>>> import numpy as np
>>> np.set_printoptions(suppress=True, linewidth=120)
>>> feats = np.load("sample14.npy")
>>> print(feats)
[[2 2 0 2 2 1]
 [1 1 1 2 2 0]
 [2 1 2 2 1 0]
 [1 1 0 1 1 0]
 [2 0 0 2 2 0]
 [2 2 1 2 2 2]]
>>> def softmax(z):
...     e = np.exp(z - z.max(axis=-1, keepdims=True))
...     return e / e.sum(axis=-1, keepdims=True)
... 
>>> print(np.round(softmax(feats).sum(axis=1), 2))
[1. 1. 1. 1. 1. 1.]
>>> att = feats @ feats.T / np.sqrt(6)
>>> print(np.round(softmax(att)[4] @ feats, 2))
[1.87 1.25 0.59 1.98 1.87 0.76]
>>> print(softmax(att).round(6).argmax(axis=1))
[5 5 2 0 0 5]
>>> x0 = np.array([0, -2, 0, -1, 2, 0])
>>> target = feats @ x0
>>> print(target)
[-2  0 -2 -1  2 -2]
>>> print(np.round(np.linalg.solve(feats, 4 * target), 2))
[ 0. -8.  0. -4.  8. -0.]
>>> print(np.round(np.linalg.solve(feats.T, feats[2]), 2) + 0)
[0. 0. 1. 0. 0. 0.]
>>> theta = np.radians(60)
>>> Rm = np.eye(6)
>>> Rm[5, 5] = Rm[1, 1] = np.cos(theta)
>>> Rm[5, 1], Rm[1, 5] = -np.sin(theta), np.sin(theta)
>>> print(Rm.round(2))
[[ 1.    0.    0.    0.    0.    0.  ]
 [ 0.    0.5   0.    0.    0.    0.87]
 [ 0.    0.    1.    0.    0.    0.  ]
 [ 0.    0.    0.    1.    0.    0.  ]
 [ 0.    0.    0.    0.    1.    0.  ]
 [ 0.   -0.87  0.    0.    0.    0.5 ]]
>>> other = feats @ Rm.T
>>> print(np.round(np.linalg.det(Rm), 2), np.trace(Rm))
1.0 5.0
>>> print(np.allclose(feats @ feats.T, other @ other.T))
True
>>> print(np.round(np.linalg.svd(feats, compute_uv=False), 2), np.round(np.linalg.svd(other, compute_uv=False), 2))
[8.33 2.11 1.85 0.99 0.84 0.07] [8.33 2.11 1.85 0.99 0.84 0.07]
>>> rng = np.random.default_rng(6439)
>>> E = np.eye(13, dtype=int)[rng.permutation(13)]
>>> print(E)
[[0 0 0 0 0 0 1 0 0 0 0 0 0]
 [0 0 0 0 0 0 0 1 0 0 0 0 0]
 [1 0 0 0 0 0 0 0 0 0 0 0 0]
 [0 1 0 0 0 0 0 0 0 0 0 0 0]
 [0 0 0 0 0 1 0 0 0 0 0 0 0]
 [0 0 0 0 0 0 0 0 1 0 0 0 0]
 [0 0 0 0 0 0 0 0 0 0 0 0 1]
 [0 0 0 1 0 0 0 0 0 0 0 0 0]
 [0 0 0 0 0 0 0 0 0 0 1 0 0]
 [0 0 0 0 0 0 0 0 0 0 0 1 0]
 [0 0 0 0 1 0 0 0 0 0 0 0 0]
 [0 0 0 0 0 0 0 0 0 1 0 0 0]
 [0 0 1 0 0 0 0 0 0 0 0 0 0]]
>>> # keeps lengths
>>> x0 = np.array([-5, -1, 3, -2, 4, 0, -3, -4, -5, -5, 2, 4, 4])
>>> h1 = np.maximum(E @ x0, 0)
>>> print(np.maximum(E @ x0, 0) - np.maximum(-E @ x0, 0))
[-3 -4 -5 -1  0 -5  4 -2  2  4  4 -5  3]
>>> print(np.maximum(E @ (3 * x0), 0))
[ 0  0  0  0  0  0 12  0  6 12 12  0  9]
>>> print(h1)
[0 0 0 0 0 0 4 0 2 4 4 0 3]
>>> m1 = np.load("w.npy")
>>> print(m1)
[[  1   4   2   3   4   4   5   0   2   3   0   5   4   0   0]
 [  2   9   6   4   6   7  10   3   7   6   0   8   4   4   4]
 [  5  10   7   7  10  10  14   7  12   8   0   9   7   8   8]
 [  7  14   9  12  15  15  16   8  16  12   4  14  10  11   8]
 [ 12  19  10  17  18  16  18   9  21  17   5  18  14  16  11]
 [ 14  19  12  19  20  20  20  14  25  19   9  22  18  21  14]
 [ 18  20  16  19  23  22  25  14  30  20  14  26  18  21  18]
 [ 20  25  21  21  28  23  29  14  35  21  18  27  20  25  20]
 [ 20  29  21  26  29  23  33  18  40  21  19  28  24  28  24]
 [ 20  30  22  26  34  25  38  22  42  21  24  33  27  33  25]
 [ 22  33  24  30  35  29  40  26  47  26  26  34  27  35  25]
 [ 22  33  29  33  38  34  44  31  50  31  29  37  27  39  30]
 [ 26  34  31  38  43  37  44  35  50  36  34  39  28  41  32]
 [ 30  39  33  38  44  42  47  37  54  40  37  39  30  46  35]
 [ 30  44  36  43  46  47  48  40  58  42  40  43  34  48  36]
 [ 33  46  37  48  48  49  48  40  62  46  43  45  39  50  41]
 [ 36  48  37  48  49  54  48  43  64  50  46  47  43  53  46]
 [ 39  53  40  50  54  56  51  48  68  51  46  51  43  53  47]
 [ 40  55  43  55  57  59  55  48  71  56  51  55  48  56  47]
 [ 44  58  43  59  62  63  56  48  76  61  54  55  51  57  47]
 [ 48  60  45  63  63  67  56  48  79  61  54  55  52  59  50]
 [ 50  60  50  64  68  69  58  53  79  65  54  60  53  62  51]
 [ 52  62  52  65  73  71  61  58  81  67  54  65  54  63  52]
 [ 54  64  55  70  78  75  63  59  81  68  58  70  59  68  53]
 [ 58  68  58  70  79  77  65  63  85  72  61  75  62  68  54]
 [ 58  69  60  74  83  79  69  64  88  77  63  79  65  68  59]
 [ 61  74  64  77  85  79  71  65  89  82  68  84  67  69  60]
 [ 61  76  67  80  89  83  74  70  93  82  72  88  69  72  65]
 [ 65  78  72  81  90  87  75  71  97  83  76  89  70  74  70]
 [ 66  78  72  82  91  87  75  72  97  86  76  94  74  76  73]
 [ 71  78  76  83  92  89  77  72 100  87  81  96  78  77  78]
 [ 74  80  79  86  96  92  81  76 103  90  83  98  79  80  80]
 [ 77  80  81  86  98  94  86  78 105  90  85  98  79  81  81]
 [ 79  80  82  91 100  96  91  82 109  95  87 100  84  81  84]
 [ 81  80  85  92 103  97  91  82 110  98  89 104  88  83  85]
 [ 86  84  86  96 108 102  95  84 111  98  92 108  88  88  87]
 [ 89  89  86 100 112 105  97  88 115 101  94 110  91  89  92]
 [ 91  91  87 104 116 110  98  91 120 104  97 111  91  92  92]
 [ 92  94  87 105 117 113 102  92 125 108 100 115  91  92  95]
 [ 95  98  90 108 117 117 104  97 130 111 103 120  95  95 100]
 [100 101  94 111 119 119 109  98 131 113 104 125  99  97 103]
 [103 102  97 112 122 119 112 100 132 116 107 127 104 100 104]
 [107 102 101 114 122 121 112 102 133 117 110 132 107 103 104]
 [108 107 102 116 125 122 115 103 137 119 113 137 109 104 105]
 [112 108 103 118 126 124 120 104 141 123 114 140 109 109 110]
 [114 110 103 121 131 124 121 108 144 124 114 142 109 113 113]]
>>> other = m1 / np.sqrt((m1 ** 2).mean(axis=1, keepdims=True))
>>> print(np.linalg.matrix_rank(other) == np.linalg.matrix_rank(m1))
True
>>> print(np.linalg.matrix_rank(m1 - m1.mean(axis=1, keepdims=True)))
14
